% ipython --no-banner

In [1]: import numpy as np

In [2]: np.set_printoptions(precision=2, suppress=True, linewidth=120, sign=" ")

In [3]: feats = np.loadtxt("out18.csv", delimiter=",")

In [4]: print(feats)
[[ 1.98  1.01  1.97]
 [ 2.01  1.01  2.  ]
 [ 2.02  1.    2.  ]
 [ 2.    1.02  2.05]
 [ 1.99  0.98  2.04]
 [ 1.98  0.99  1.98]
 [ 2.01  1.02  2.01]
 [ 1.96  0.98  2.02]
 [ 2.01  1.02  2.01]
 [ 1.99  0.99  1.98]
 [ 2.    1.01  1.99]
 [ 2.02  1.01  2.  ]
 [ 2.    1.02  2.02]
 [ 1.99  0.97  2.02]
 [ 1.01  1.03  0.99]
 [ 1.03  0.99  1.  ]
 [ 0.98  1.03  0.96]
 [ 0.98  1.01  1.01]
 [ 1.03  1.03  1.03]
 [ 1.    1.03  1.02]
 [ 0.98  0.97  1.04]
 [ 0.97  0.98  1.  ]
 [ 1.01  1.    0.97]
 [ 0.98  0.99  0.97]
 [ 1.02  0.99  1.  ]
 [ 1.01  1.02  0.98]
 [ 0.98  1.    0.99]
 [ 1.    1.03  1.  ]
 [-0.01 -0.02  2.01]
 [-0.02  0.    2.01]
 [-0.02 -0.03  2.02]
 [ 0.   -0.03  2.02]
 [ 0.01  0.    1.98]
 [ 0.02  0.01  1.97]
 [ 0.03  0.    2.  ]
 [ 0.   -0.03  2.  ]
 [ 0.01 -0.01  1.99]
 [ 0.   -0.02  2.03]
 [ 0.02 -0.03  2.01]
 [ 0.01  0.03  2.03]
 [ 0.01  0.01  2.02]
 [ 0.02  0.01  2.01]]

In [5]: basis = feats[[15, 35]].astype(float)

In [6]: for _ in range(7):
   ...:     z = np.linalg.norm(feats[:, None] - basis, axis=-1).argmin(axis=1)
   ...:     basis = np.array([feats[z == j].mean(axis=0) for j in range(2)])
   ...: 

In [7]: print(z)
[ 0  0  0  0  0  0  0  0  0  0  0  0  0  0  0  0  0  0  0  0  0  0  0  0  0  0  0  0  1  1  1  1  1  1  1  1  1  1  1
  1  1  1]

In [8]: print(np.bincount(z))
[ 28  14]

In [9]: print(basis[1] - basis[0])
[-1.49 -1.01  0.51]

In [10]: print(np.abs(basis[1] - basis[0]).argmax())
0

In [11]: x = np.array([0, 2, 3])

In [12]: target = feats @ x

In [13]: beta, lr = np.zeros(3), 1 / np.linalg.norm(feats, 2) ** 2

In [14]: for i in range(6):
    ...:     beta -= lr * feats.T @ (feats @ beta - target)
    ...:     if i % 2 == 0: print(i, round(np.linalg.norm(feats @ beta - target), 2))
    ...: 
0 5.35
2 4.23
4 3.48

In [15]: print(beta)
[ 1.16  0.8   2.7 ]

In [16]: x = np.array([4, 1, 1])

In [17]: target = feats @ x

In [18]: print(np.linalg.solve(feats.T @ feats, feats.T @ target))
[ 4.  1.  1.]

In [19]: print(np.linalg.lstsq(feats, target)[0])
[ 4.  1.  1.]

In [20]: print(np.round(np.linalg.pinv(feats) @ feats, 2) + 0)
[[ 1.  0.  0.]
 [ 0.  1.  0.]
 [ 0.  0.  1.]]

In [21]: rng = np.random.default_rng(4922)

In [22]: target = target + 0.02 * rng.normal(size=42)

In [23]: print(target)
[ 10.92  11.05  11.12  11.06  10.96  10.89  11.08  10.85  11.03  10.9   11.    11.1   11.04  10.97   6.04   6.11   5.91
   5.92   6.19   6.09   5.94   5.87   5.99   5.87   6.09   6.05   5.9    6.02   1.98   1.93   1.9    2.03   2.04   2.04
   2.11   2.     2.05   2.     2.05   2.12   2.01   2.11]

In [24]: beta, *_ = np.linalg.lstsq(feats, target)

In [25]: print(np.round(np.linalg.norm(target - feats @ beta), 2))
0.14

In [26]: print(beta.round())
[ 4.  1.  1.]

In [27]: print([round(float(np.linalg.norm(np.linalg.solve(feats.T @ feats + lam * np.eye(3), feats.T @ target))), 2) for lam in (0, 1, 10, 100)])
[4.24, 4.07, 3.57, 2.23]

In [28]: W0 = np.load("test7.npy")

In [29]: print(W0)
[[ 0  2  0  0  0  0]
 [ 0  3  0  0  0  0]
 [ 0  0  0  0  0  1]
 [ 0  1  0  0  0  1]
 [ 0  0  0  3  2  0]
 [ 0  0  0  0  0  1]
 [ 2  0  0  0  3  0]
 [ 0  0  0  2  2  0]
 [ 0  0  0  0  0  0]
 [ 0  1  0  2  0  0]
 [ 0  0  0  0  0  0]
 [ 2  0  0  0  2  0]
 [ 0  0  0  3  0  0]]

In [30]: left, s, Vh = np.linalg.svd(W0)

In [31]: print(np.argmax(s[:-1] / (s[1:] + 1e-6)) + 1)
5

In [32]: print(s.round(2) + 0)
[ 5.95  4.32  3.81  1.71  1.22  0.  ]

In [33]: M2 = left[:, :5] @ np.diag(s[:5]) @ Vh[:5]

In [34]: print(np.linalg.matrix_rank(W0, rtol=0.05))
5

In [35]: print(round(float(np.linalg.norm(W0 - M2) / np.linalg.norm(W0)), 2))
0.0

In [36]: print(M2.round(2) + 0)
[[ 0.  2.  0.  0.  0.  0.]
 [ 0.  3.  0.  0.  0.  0.]
 [ 0.  0.  0.  0.  0.  1.]
 [ 0.  1.  0.  0.  0.  1.]
 [ 0.  0.  0.  3.  2.  0.]
 [ 0.  0.  0.  0.  0.  1.]
 [ 2.  0.  0.  0.  3.  0.]
 [ 0.  0.  0.  2.  2.  0.]
 [ 0.  0.  0.  0.  0.  0.]
 [ 0.  1.  0.  2.  0.  0.]
 [ 0.  0.  0.  0.  0.  0.]
 [ 2.  0.  0.  0.  2.  0.]
 [ 0.  0.  0.  3.  0.  0.]]

In [37]: print(round(float(np.abs(W0 - M2).max()), 2))
0.0

In [38]: A = np.load("dump.npy")

In [39]: print(A)
[[ 1.    5.   -3.96 -1.03  3.    4.99  3.04]
 [ 1.    5.01 -4.02 -1.02  3.    5.01  3.03]
 [ 1.02  4.98 -4.   -1.    2.98  4.99  3.  ]
 [ 1.02  5.03 -4.03 -1.    3.01  4.96  3.03]
 [-4.04 -1.   -2.01  0.98 -0.98 -4.01  2.98]
 [-3.98 -0.97 -2.01  1.   -0.98 -4.02  2.99]
 [-3.98 -0.96 -2.03  1.01 -1.   -4.02  2.98]
 [-4.01 -1.03 -1.99  0.96 -1.   -3.95  3.02]
 [-3.02 -3.01 -5.01 -0.98 -1.   -4.94 -3.01]
 [-3.01 -3.   -5.03 -1.01 -1.03 -5.02 -2.95]
 [-3.   -3.02 -5.   -1.02 -0.98 -4.99 -2.99]
 [-3.02 -3.   -4.98 -0.98 -1.02 -5.   -3.03]]

In [40]: x = np.array([3, 2, 0, 3, 1, 0, 1])

In [41]: target = A @ x

In [42]: print(target)
[ 15.95  15.99  16.    16.16  -9.18  -8.87  -8.85  -9.19 -22.03 -22.04 -22.07 -22.05]

In [43]: target = target + 0.1 * rng.normal(size=12)

In [44]: print(target)
[ 16.11  15.98  16.03  16.18  -9.26  -8.78  -8.7   -9.08 -22.07 -22.1  -22.18 -21.86]

In [45]: beta, *_ = np.linalg.lstsq(A, target)

In [46]: print(np.round(A.T @ (target - A @ beta), 2) + 0)
[ 0.  0.  0.  0.  0.  0.  0.]

In [47]: print([round(float(np.linalg.norm(np.linalg.solve(A.T @ A + lam * np.eye(7), A.T @ target))), 2) for lam in (0, 1, 10, 100)])
[5.79, 2.6, 2.54, 2.12]

In [48]: left, s, Vh = np.linalg.svd(A)

In [49]: print(s)
[ 23.03  15.1    9.7    0.11   0.07   0.06   0.03]

In [50]: print(np.argmax(s[:-1] / (s[1:] + 1e-6)) + 1)
3

In [51]: M2 = left[:, :3] @ np.diag(s[:3]) @ Vh[:3]

In [52]: print(M2)
[[ 1.01  5.   -3.97 -1.    2.99  4.99  3.04]
 [ 1.01  5.02 -4.02 -1.02  3.01  5.    3.03]
 [ 1.02  4.99 -3.99 -1.02  2.99  4.98  3.  ]
 [ 1.    5.01 -4.03 -1.02  3.    4.98  3.03]
 [-4.01 -1.   -2.02  0.99 -1.   -4.02  2.99]
 [-4.   -0.99 -2.01  0.99 -0.99 -4.    2.99]
 [-4.   -0.99 -2.02  0.98 -0.99 -4.    2.99]
 [-3.99 -0.98 -1.99  0.99 -0.99 -3.99  3.  ]
 [-3.   -3.   -5.01 -1.   -1.   -4.97 -3.  ]
 [-3.04 -3.   -5.02 -0.99 -1.01 -5.01 -2.97]
 [-3.01 -3.01 -5.01 -1.   -1.01 -4.98 -3.  ]
 [-3.01 -3.02 -4.98 -1.   -1.02 -5.   -3.01]]

In [53]: print(np.round(np.linalg.norm(A - M2) / np.linalg.norm(A), 2))
0.01

In [54]: print(np.round(np.abs(A - M2).max(), 2))
0.05

In [55]: print(np.linalg.cond(W0) > 100)
True

In [56]: print(np.argsort(-np.linalg.norm(W0, axis=0).round(6), kind="stable")[:3])
[ 3  4  1]

In [57]: print([round(float(x), 2) for x in np.linalg.svd(A, compute_uv=False)[:3]])
[23.03, 15.1, 9.7]

In [58]: print(np.abs(np.linalg.svd(A)[2][-1]))
[ 0.29  0.53  0.15  0.47  0.61  0.01  0.15]

In [59]: print(round(np.log10(np.linalg.cond(A))))
3

In [60]: print(np.linalg.matrix_rank(A, rtol=0.1))
3

In [61]: m1 = np.loadtxt("mat.csv", delimiter=",")

In [62]: print(m1)
[[-15.89   1.61 -16.67  -3.54]
 [  6.34  -6.91  -2.09   4.5 ]
 [ 28.6  -16.9   16.2   11.4 ]
 [-19.2   18.78   4.81 -13.11]
 [  8.12   8.59  -7.89   6.79]
 [-12.81  16.78  -3.24  -6.78]
 [-21.58  16.9   -1.16 -12.43]
 [-15.23   8.49   0.42  -9.01]
 [  1.61  -9.91  -5.24   3.  ]
 [ -4.82 -10.19  -2.38  -1.49]
 [-15.83   7.     2.57  -9.99]
 [-13.89 -14.29  -7.07  -4.89]
 [ 13.48  11.59  -3.31   8.23]
 [-16.6    6.2   -7.75  -7.  ]
 [ 17.39  -9.99   7.82   7.6 ]
 [ -4.89 -12.83   8.68  -5.12]
 [  8.99   5.6    0.97   4.47]
 [ -5.52   5.39   7.31  -5.7 ]
 [ -1.81  15.2    2.99  -2.6 ]
 [  5.79  -1.2   -0.61   3.51]]

In [63]: Ac = m1 - m1.mean(axis=0)

In [64]: left, s, Vh = np.linalg.svd(Ac, full_matrices=False)

In [65]: print(np.round(Ac.mean(axis=0), 2) + 0)
[ 0.  0.  0.  0.]

In [66]: print(np.abs(Vh[0]).argmax())
0

In [67]: print(np.round(s ** 2 / (s ** 2).sum(), 2) + 0)
[ 0.68  0.2   0.11  0.  ]

In [68]: print(np.abs(left[:, 0]).argmax())
2

In [69]: print(np.abs(Vh[-1]))
[ 0.47  0.03  0.28  0.84]

In [70]: print(round(float((s ** 2).sum() ** 2 / (s ** 4).sum()), 2))
1.91

In [71]: left, s, Vh = np.linalg.svd(m1)

In [72]: print(s)
[ 76.75  40.78  30.23   0.08]

In [73]: M2 = left[:, :3] @ np.diag(s[:3]) @ Vh[:3]

In [74]: print(np.linalg.matrix_rank(m1, rtol=0.05))
3

In [75]: X = np.array([[0, 2, 1, 5, 0, 4, 0, 1, 5, 5, 4],
    ...:     [5, 3, 5, 0, 5, 2, 0, 2, 2, 0, 5],
    ...:     [3, 2, 3, 2, 4, 2, 5, 3, 5, 2, 4],
    ...:     [4, 4, 1, 0, 0, 1, 4, 0, 3, 5, 3],
    ...:     [4, 0, 5, 1, 5, 0, 3, 3, 5, 3, 2],
    ...:     [1, 2, 4, 0, 3, 2, 2, 3, 2, 1, 2],
    ...:     [2, 5, 5, 0, 4, 0, 2, 3, 4, 1, 4],
    ...:     [3, 4, 2, 0, 2, 1, 2, 1, 3, 0, 3],
    ...:     [3, 1, 2, 1, 4, 3, 4, 2, 4, 3, 0],
    ...:     [3, 0, 5, 3, 3, 4, 1, 0, 4, 0, 2],
    ...:     [5, 5, 1, 4, 0, 2, 5, 0, 2, 1, 5]])

In [76]: print(X)
[[ 0  2  1  5  0  4  0  1  5  5  4]
 [ 5  3  5  0  5  2  0  2  2  0  5]
 [ 3  2  3  2  4  2  5  3  5  2  4]
 [ 4  4  1  0  0  1  4  0  3  5  3]
 [ 4  0  5  1  5  0  3  3  5  3  2]
 [ 1  2  4  0  3  2  2  3  2  1  2]
 [ 2  5  5  0  4  0  2  3  4  1  4]
 [ 3  4  2  0  2  1  2  1  3  0  3]
 [ 3  1  2  1  4  3  4  2  4  3  0]
 [ 3  0  5  3  3  4  1  0  4  0  2]
 [ 5  5  1  4  0  2  5  0  2  1  5]]

In [77]: r0 = np.array([2, 1, 3, 2, 2, 3, 3, 1, 0, 2, 1])

In [78]: M2 = X + np.outer(r0, np.eye(11)[2])

In [79]: print(np.round(np.linalg.det(M2) / np.linalg.det(X), 2), round(1 + np.linalg.solve(X, r0)[2], 2))
1.74 1.74

In [80]: T = np.stack([X, 2 * X, X[::-1]])

In [81]: print(np.linalg.norm(T, axis=(1, 2)))
[ 33.23  66.45  33.23]

In [82]: print(np.einsum("bij,cij->bc", T, T))
[[ 1104  2208   864]
 [ 2208  4416  1728]
 [  864  1728  1104]]

In [83]: print(np.linalg.matrix_rank(T))
[ 11  11  11]

In [84]: print(T.sum(axis=0))
[[  5  11   4  19   0  14   5   3  17  16  17]
 [ 18   9  20   3  18  10   1   6  10   0  17]
 [ 12   7  11   7  16   9  19  11  19   9  12]
 [ 15  16   5   0   2   4  14   1  12  15  12]
 [ 14   5  20   3  19   0  11  12  19  10  10]
 [  4   8  16   0  12   8   8  12   8   4   8]
 [ 10  15  20   1  17   0   9  12  17   6  14]
 [ 13  16   7   0   6   4  10   3  12   5  12]
 [ 12   5   9   5  16  11  17   9  17  11   4]
 [ 14   3  20   9  14  14   3   2  14   0  11]
 [ 15  17   4  17   0  10  15   1  11   8  19]]
